$ python -q
>>> import numpy as np
>>> import numpy.linalg as la
>>> np.set_printoptions(precision=2, suppress=True, linewidth=160)
>>> M = np.load("run15.npy")
>>> M
array([[  2.1,   0.3,   0.2,  -0.4,   0.7],
       [ -1.1,   0.9,  -1.4,   0. ,  -0.4],
       [  1.8,  -0.1,  -1.2,  -0.4,  -0.7],
       [-11. ,  -5. ,   2. , -10. ,  -2. ],
       [ -0.1,   1.9,  -0.4,   0.4,   2.7],
       [  0.2,   0. ,   1.5,  -0.9,   0.2],
       [ -0.6,  -0.6,   0. ,   1.3,  -0.7],
       [ -0.4,  -0.2,   0.2,  -0.4,  -0.1],
       [ -1. ,  -2.6,   0.7,   1.3,  -0.2],
       [  0.9,   0.3,  -0.8,   2.1,   1.7],
       [ -2.4,  -1.3,   1.7,  -0.4,  -0.5],
       [ -0.4,   0.4,   0.9,  -0.2,  -0.1],
       [ -0.5,  -0.3,  -0.2,  -0.6,   0.7],
       [  0.3,   0.3,  -0.2,  -1.2,  -0.6],
       [  1.4,   0.6,  -0.4,   0.6,  -0.1]])
>>> D = la.norm(M[:, None] - M[None], axis=-1)
>>> np.flatnonzero(D[13] < D.mean() / 2)
array([ 2,  5,  7, 11, 12, 13, 14])
>>> np.unravel_index(D.round(6).argmax(), D.shape)
(np.int64(3), np.int64(9))
>>> D[13].round(6).argsort(kind="stable")[:4]
array([13,  7, 11, 12])
>>> z = M[:, 4] > np.median(M[:, 4])
>>> r0 = M[z].mean(axis=0) - M[~z].mean(axis=0)
>>> r0
array([ 1.86,  1.2 , -0.17,  1.06,  1.74])
>>> z.astype(int)
array([1, 0, 0, 0, 1, 1, 0, 0, 0, 1, 0, 0, 1, 0, 0])
>>> np.argsort(-np.abs(r0).round(6), kind="stable")
array([0, 4, 1, 3, 2])
>>> round((((M - M.mean(axis=0)) @ r0 > 0) == z).mean(), 2)
np.float64(0.53)
>>> ((M - M.mean(axis=0)) @ r0 > 0).astype(int)
array([1, 1, 1, 0, 1, 1, 1, 1, 0, 1, 0, 1, 1, 1, 1])
>>> Ac = M - M.mean(axis=0)
>>> vecs = la.svd(Ac)[2][:1]
>>> out = Ac - Ac @ vecs.T @ vecs
>>> np.cov(Ac @ vecs.T, rowvar=False)
array(18.65)
>>> (Ac @ vecs.T).std(axis=0)
array([4.17])
>>> basis = M[[9, 10]].astype(float)
>>> for _ in range(7):
...     z = la.norm(M[:, None] - basis, axis=-1).argmin(axis=1)
...     basis = np.array([M[z == j].mean(axis=0) for j in range(2)])
... 
>>> z
array([0, 0, 0, 1, 0, 0, 0, 0, 0, 0, 0, 0, 0, 0, 0])
>>> np.abs(basis[1] - basis[0]).argmax()
np.int64(0)
>>> basis[1] - basis[0]
array([-11.01,  -4.97,   1.96, -10.09,  -2.19])
>>> np.bincount(z)
array([14,  1])
>>> X = np.diag(np.array([-1, 0, 2, -2])) + 4 * np.eye(4, k=1) + 4 * np.eye(4, k=-1)
>>> X
array([[-1.,  4.,  0.,  0.],
       [ 4.,  0.,  4.,  0.],
       [ 0.,  4.,  2.,  4.],
       [ 0.,  0.,  4., -2.]])
>>> # symmetric
>>> vals, vecs = la.eig(X)
>>> np.round(X @ vecs[:, 0] - vals[0] * vecs[:, 0], 2) + 0
array([0., 0., 0., 0.])
>>> np.round(np.prod(vals), 2)
np.float64(288.0)
>>> hat = np.triu(np.array([[2, 2, 3, 0], [0, 1, 1, 2], [0, 1, 2, 2], [0, 3, 1, 3]]), 1) + np.eye(4)
>>> out = hat @ X @ la.inv(hat)
>>> round(float(la.det(out)), 2)
288.0
>>> la.matrix_rank(out)
np.int64(4)
>>> hat @ X - X @ hat
array([[  8.,  14.,  13.,   4.],
       [  0.,  -4.,  -2.,  -8.],
       [  0.,   0.,   4., -16.],
       [  0.,   0.,   0.,  -8.]])
>>> round(la.norm(X, 1), 2), np.round(la.norm(X, np.inf), 2)
(np.float64(10.0), np.float64(10.0))
>>> la.norm(X, axis=1)
array([4.12, 5.66, 6.  , 4.47])
>>> np.round(la.norm(X, 2), 2)
np.float64(6.99)
>>> K = np.load("block4.npy")
>>> K
array([[ 0.95,  0.04, -0.22],
       [ 0.04,  0.97,  0.16],
       [-0.22,  0.16,  0.08]])
>>> rng = np.random.default_rng(7098)
>>> z = rng.permutation(3)
>>> z
array([1, 2, 0])
>>> out = K[z][:, z]
>>> round(np.trace(out), 2)
np.float64(2.0)
>>> round(float(la.det(out)), 2), round(la.det(K[z]), 2)
(0.0, np.float64(0.0))
>>> r = la.matrix_rank(K)
>>> r
np.int64(2)
>>> N = la.svd(K)[2][r:].T
>>> [int(la.matrix_rank(K[:, :j + 1])) for j in range(3)]
[1, 2, 2]
>>> la.matrix_rank(K.T @ K), la.matrix_rank(K @ K.T)
(np.int64(2), np.int64(2))
>>> np.round(K @ N, 2) + 0
array([[0.],
       [0.],
       [0.]])
>>> N @ N.T
array([[ 0.05, -0.04,  0.22],
       [-0.04,  0.03, -0.16],
       [ 0.22, -0.16,  0.92]])
>>> np.argsort(-la.norm(K, axis=0).round(6), kind="stable")[:3]
array([1, 0, 2])
>>> la.matrix_rank(K, rtol=0.1)
np.int64(2)
>>> round(float(la.norm(K, 2) / la.norm(K)), 2)
0.71
>>> la.cond(K) > 100
np.True_
>>> [round(float(x), 2) for x in la.svd(K, compute_uv=False)[:3]]
[1.0, 1.0, 0.0]
>>> vals, vecs = la.eigh(X)
>>> np.unique(vals.round(6) + 0, return_counts=True)[1]
array([1, 1, 1, 1])
>>> np.abs(vecs[:, -1]).round(6).argmax()
np.int64(2)
>>> (vals > 1e-8).sum(), (vals < -1e-8).sum()
(np.int64(2), np.int64(2))
>>> la.svd(X, compute_uv=False)
array([6.99, 6.37, 3.48, 1.86])
>>> np.round(vecs.T @ X @ vecs, 2) + 0
array([[-6.37,  0.  ,  0.  ,  0.  ],
       [ 0.  , -3.48,  0.  ,  0.  ],
       [ 0.  ,  0.  ,  1.86,  0.  ],
       [ 0.  ,  0.  ,  0.  ,  6.99]])
>>> la.eigvalsh(X @ X)
array([ 3.46, 12.09, 40.61, 48.84])
>>> vals.sum(), np.trace(X)
(np.float64(-1.0), np.float64(-1.0))
